% python3 -q
>>> import numpy as np
>>> import numpy.linalg as la
>>> np.set_printoptions(precision=3, suppress=True, linewidth=120)
>>> feats = np.array([[0.0, 4.0, 9.0, 2.0, 6.0, -7.0],
...     [3.0, 5.0, 0.0, 7.0, 8.0, 4.0],
...     [5.0, 7.0, 5.0, 0.0, 7.0, 9.0],
...     [7.0, 8.0, 0.0, 2.0, 0.0, 2.0],
...     [0.0, 0.0, 0.0, 0.0, 1.0, 1.0],
...     [0.0, 0.0, 0.0, 0.0, 2.0, 1.0]])
>>> feats
array([[ 0.,  4.,  9.,  2.,  6., -7.],
       [ 3.,  5.,  0.,  7.,  8.,  4.],
       [ 5.,  7.,  5.,  0.,  7.,  9.],
       [ 7.,  8.,  0.,  2.,  0.,  2.],
       [ 0.,  0.,  0.,  0.,  1.,  1.],
       [ 0.,  0.,  0.,  0.,  2.,  1.]])
>>> ang = np.radians(90)
>>> R = np.eye(6)
>>> R[3, 3] = R[4, 4] = np.cos(ang)
>>> R[3, 4], R[4, 3] = -np.sin(ang), np.sin(ang)
>>> R.round(3) + 0
array([[ 1.,  0.,  0.,  0.,  0.,  0.],
       [ 0.,  1.,  0.,  0.,  0.,  0.],
       [ 0.,  0.,  1.,  0.,  0.,  0.],
       [ 0.,  0.,  0.,  0., -1.,  0.],
       [ 0.,  0.,  0.,  1.,  0.,  0.],
       [ 0.,  0.,  0.,  0.,  0.,  1.]])
>>> out = feats @ R.T
>>> np.abs(out - feats).max(axis=0)
array([ 0.,  0.,  0., 15.,  7.,  0.])
>>> np.round(la.det(R), 3), np.trace(R)
(np.float64(1.0), np.float64(4.0))
>>> np.allclose(feats @ feats.T, out @ out.T)
True
>>> E = np.load("x.npy")
>>> E
array([[-0.2, -1.9, -1.2,  0.5, -2.6],
       [ 0.2,  0.9, -0.4,  0.4, -1.1],
       [-0.5,  0.4, -0.9,  0.8,  0.9],
       [-0.2,  0.8,  0.3,  1.7, -0.2],
       [ 0.1, -2.1, -0.3, -0.6,  0.3],
       [ 2.1,  6.9, -2.1,  3.3,  2.4],
       [ 0.7, -1.7, -0.1, -1.9, -2.3],
       [-1.1,  0.4,  0.2, -0.3, -0.1],
       [ 1.7,  0.1, -1.5,  0.4,  0.9],
       [ 0.3,  0.9,  0.9, -1.3,  1.4],
       [-0.2,  1.3,  0.4,  0.3,  0.1],
       [-0.3,  2.1,  0.6, -0.6, -0.8],
       [-0.1, -0.5,  2. , -0.6, -0.1],
       [-1.3, -0.6,  0.7,  2. ,  0.3],
       [ 1.1,  0.5, -0.9,  1. , -0.2],
       [ 0. , -0.3,  0.7, -2.1, -0.5],
       [-0.1,  0.7,  1.4, -0.6,  1.1],
       [ 1.2,  0.2,  1.4, -1.5,  0.6],
       [ 1.5,  0.9, -1.7,  0.6, -1.1],
       [-1.7,  0.6,  0.5, -0.5, -0.9]])
>>> z = E[:, 3] > np.median(E[:, 3])
>>> r0 = E[z].mean(axis=0) - E[~z].mean(axis=0)
>>> r0
array([ 0.52,  0.9 , -1.46,  2.1 ,  0.07])
>>> (((E - E.mean(axis=0)) @ r0 > 0) == z).mean()
np.float64(1.0)
>>> ((E - E.mean(axis=0)) @ r0 > 0).astype(int)
array([1, 1, 1, 1, 0, 1, 0, 0, 1, 0, 1, 0, 0, 1, 1, 0, 0, 0, 1, 0])
>>> out = np.array([[-2, -1, -1, 2, 1],
...     [0, 0, 1, 1, -1],
...     [-2, 1, 0, -1, -1],
...     [2, 2, 0, 2, -2],
...     [1, -2, -1, 2, -1]])
>>> out[-1] = out[0]
>>> mat = out + 0.1 * np.eye(5)
>>> mat
array([[-1.9, -1. , -1. ,  2. ,  1. ],
       [ 0. ,  0.1,  1. ,  1. , -1. ],
       [-2. ,  1. ,  0.1, -1. , -1. ],
       [ 2. ,  2. ,  0. ,  2.1, -2. ],
       [-2. , -1. , -1. ,  2. ,  1.1]])
>>> rng = np.random.default_rng(558)
>>> z = rng.permutation(5)
>>> z
array([4, 0, 2, 1, 3])
>>> out = mat[z][:, z]
>>> round(float(la.det(out)), 3), round(la.det(mat[z]), 3)
(3.101, np.float64(-3.101))
>>> out
array([[ 1.1, -2. , -1. , -1. ,  2. ],
       [ 1. , -1.9, -1. , -1. ,  2. ],
       [-1. , -2. ,  0.1,  1. , -1. ],
       [-1. ,  0. ,  1. ,  0.1,  1. ],
       [-2. ,  2. ,  0. ,  2. ,  2.1]])
>>> vec = np.array([1, 3, 2, 3, 2])
>>> target = out @ vec
>>> target
array([-5.9, -5.7, -5.8,  3.3, 14.2])
>>> np.round(la.solve(out, out[:, 4]), 3) + 0
array([0., 0., 0., 0., 1.])
>>> la.solve(out, target)
array([1., 3., 2., 3., 2.])
>>> out = np.array([[-1.0, 0.0], [0.5, 0.7], [0.6, -0.2]])
>>> cent = np.array([[0.8, -1.0, -0.3], [1.1, 0.3, -0.1]])
>>> F = out @ cent
>>> F
array([[-0.8 ,  1.  ,  0.3 ],
       [ 1.17, -0.29, -0.22],
       [ 0.26, -0.66, -0.16]])
>>> [round(float(x), 3) for x in la.svd(F, compute_uv=False)[:3]]
[1.817, 0.678, 0.0]
>>> la.cond(F) > 100
np.True_
>>> r0 = np.array([2, 3, 0])
>>> np.polyval(r0, F[2])
array([ 0.915, -1.109, -0.429])
>>> np.cross(F[2, :3], F[0, :3])
array([-0.038,  0.05 , -0.268])
>>> left, sv, Vt = la.svd(F)
>>> V = Vt[:(sv > 1e-8).sum()]
>>> vec = F[0] + 4 * F[2] + rng.integers(2) * np.eye(3)[2]
>>> vec
array([ 0.24, -1.64, -0.34])
>>> np.allclose(V.T @ V @ vec, vec)
True
>>> W0 = np.loadtxt("a.csv", delimiter=",")
>>> W0
array([[ 1.,  0.,  0.,  0.,  0.],
       [ 0.,  1.,  0.,  0.,  0.],
       [-2., -2.,  1.,  0.,  0.],
       [-2.,  1., -1.,  1.,  0.],
       [-2., -1.,  0.,  1.,  1.]])
>>> # triangular
>>> left, sv, Vt = la.svd(W0, full_matrices=False)
>>> np.abs(left[:, 0]).round(6).argmax()
np.int64(2)
>>> (sv > 1e-8).sum()
np.int64(5)
>>> np.abs(Vt[0])
array([0.864, 0.406, 0.068, 0.246, 0.155])
>>> np.cumsum(sv ** 2) / np.sum(sv ** 2)
array([0.655, 0.948, 0.988, 0.999, 1.   ])
>>> round(np.sqrt((sv ** 2).sum()), 3), round(la.norm(W0), 3)
(np.float64(5.0), np.float64(5.0))
>>> np.round(left.T @ left, 3) + 0
array([[1., 0., 0., 0., 0.],
       [0., 1., 0., 0., 0.],
       [0., 0., 1., 0., 0.],
       [0., 0., 0., 1., 0.],
       [0., 0., 0., 0., 1.]])
>>> W1 = np.array([[-2, 1, 3, -3, 2, 1],
...     [0, 0, 1, 1, -1, 3],
...     [1, -3, 3, 0, 2, -2],
...     [0, 2, 3, -3, 2, -1],
...     [3, -1, 1, 0, -1, 1]])
>>> c = np.array([-4, -5, 3, 4, -2, -6])
>>> act = np.maximum(W0 @ W1 + c, 0)
>>> (act > 0).astype(int)
array([[0, 0, 1, 1, 0, 0],
       [0, 0, 1, 1, 0, 0],
       [1, 0, 0, 1, 0, 0],
       [0, 0, 0, 1, 0, 0],
       [1, 0, 0, 1, 0, 0]])
>>> la.matrix_rank(act)
np.int64(3)
>>> cent = np.array([[0, 0], [9, 9], [9, 6], [7, 3], [8, 6], [8, 7]])
>>> (act @ cent).round(6).argmax(axis=1)
array([0, 0, 0, 0, 0])
>>> act @ cent
array([[61., 39.],
       [71., 39.],
       [56., 24.],
       [56., 24.],
       [42., 18.]])
